% python3 -q
>>> import numpy as np
>>> import numpy.linalg as la
>>> np.set_printoptions(suppress=True, linewidth=140)
>>> rng = np.random.default_rng(1789)
>>> J = rng.normal(size=(40, 8))
>>> J = 3 * J / la.norm(J, axis=1, keepdims=True)
>>> J.round(2)
array([[ 2.06, -0.61, -0.11,  1.45,  0.77,  0.48, -1.13, -0.4 ],
       [ 0.51,  1.65, -0.14, -1.09,  0.26, -0.74, -1.88, -0.79],
       [-1.35, -1.66, -1.3 ,  0.78, -0.8 ,  0.68,  0.99, -0.22],
       [-0.26, -0.06,  1.77, -1.04, -0.04, -0.99,  1.91,  0.3 ],
       [-1.45,  1.61,  0.67, -0.55,  0.39, -0.42, -1.71, -0.56],
       [-0.03,  1.34, -0.74,  0.88, -0.94, -1.87,  0.63,  1.04],
       [-1.05,  0.91, -0.9 , -1.38, -0.59, -1.24,  0.31, -1.54],
       [-1.47,  0.97, -2.01,  0.21,  0.84, -0.06, -0.88,  0.59],
       [ 1.45,  0.84,  0.58, -1.6 ,  1.04,  0.25, -1.41, -0.41],
       [ 0.74,  0.25, -2.06,  0.44,  0.41,  0.75,  1.21, -1.33],
       [-0.4 ,  1.3 , -2.06,  0.99,  1.17, -0.47,  0.54,  0.16],
       [-0.57,  0.36, -0.21,  0.46, -1.75, -0.33, -1.38,  1.79],
       [-1.46, -0.03, -0.3 ,  0.3 , -1.46, -1.66,  1.21,  0.59],
       [-0.57,  1.77, -0.06,  0.29,  0.65, -0.35,  0.48,  2.17],
       [-0.45,  0.47,  0.68,  1.42,  1.29,  1.73, -0.44, -1.1 ],
       [ 0.21, -1.14,  0.74,  0.34, -0.41, -2.6 , -0.15,  0.11],
       [-0.03,  0.06, -1.51,  0.98, -1.2 , -1.29,  0.43, -1.57],
       [ 0.81,  0.11, -0.25, -0.77, -1.89,  1.9 ,  0.68,  0.25],
       [-0.77,  1.41,  1.61, -0.27, -1.88, -0.34, -0.26,  0.18],
       [-0.77,  0.5 , -0.81, -1.97,  0.01, -1.62, -0.68, -0.71],
       [-1.14, -1.26, -1.01, -0.83, -2.01, -0.12, -0.53,  0.22],
       [-0.76,  1.35, -1.49, -1.32, -0.23,  0.97,  0.86, -0.94],
       [ 1.21, -0.62, -0.56, -1.79, -0.16,  1.61,  0.59, -0.82],
       [-1.52, -1.74,  1.31,  1.25,  0.41,  0.21, -0.36, -0.19],
       [ 0.83,  1.83,  0.32, -0.45,  1.24,  1.49,  0.46,  0.82],
       [-1.71, -0.44, -0.87, -0.22, -1.1 ,  0.1 , -1.26, -1.5 ],
       [ 0.38, -0.92, -0.21, -0.65, -2.21,  0.29, -1.12, -1.15],
       [-0.77,  0.81, -1.68, -1.56, -0.45, -0.37, -1.07,  1.  ],
       [ 0.77,  2.04, -1.36,  0.66,  1.21, -0.53, -0.45, -0.12],
       [-1.79, -1.94, -0.65,  0.29, -0.28, -0.38, -1.14,  0.07],
       [-1.09, -1.18,  0.88,  0.95, -0.41, -1.34,  1.38, -0.93],
       [ 1.67,  0.46,  0.47,  1.  ,  1.52, -1.34,  0.69,  0.45],
       [ 1.01, -1.01, -0.39, -2.35,  0.11,  0.4 ,  0.03, -1.05],
       [-0.38,  0.85, -2.18, -0.19,  0.9 ,  1.29, -0.83,  0.42],
       [-1.26, -1.08,  1.26,  0.54, -0.25, -0.55,  1.89,  0.65],
       [-0.27, -1.27, -1.86,  0.9 , -1.64,  0.39, -0.46,  0.07],
       [-0.55,  0.12,  0.1 , -1.99, -1.09,  0.66,  1.36, -1.11],
       [-1.62,  1.13, -0.45,  0.82,  1.28, -1.17,  0.35,  1.06],
       [-1.46, -0.82,  1.16, -0.57, -1.14, -0.45, -1.72, -0.24],
       [-1.41, -0.3 ,  1.8 , -1.13, -0.26,  1.31,  0.7 , -0.34]])
>>> cen = J - J.mean(axis=0)
>>> vecs = la.svd(cen)[2][:7]
>>> M2 = cen - cen @ vecs.T @ vecs
>>> np.round((cen @ vecs.T).std(axis=0), 2)
array([1.38, 1.25, 1.12, 1.06, 0.97, 0.89, 0.81])
>>> np.round(np.diag(vecs.T @ vecs), 2)
array([1.  , 0.71, 0.96, 0.79, 0.8 , 0.98, 1.  , 0.76])
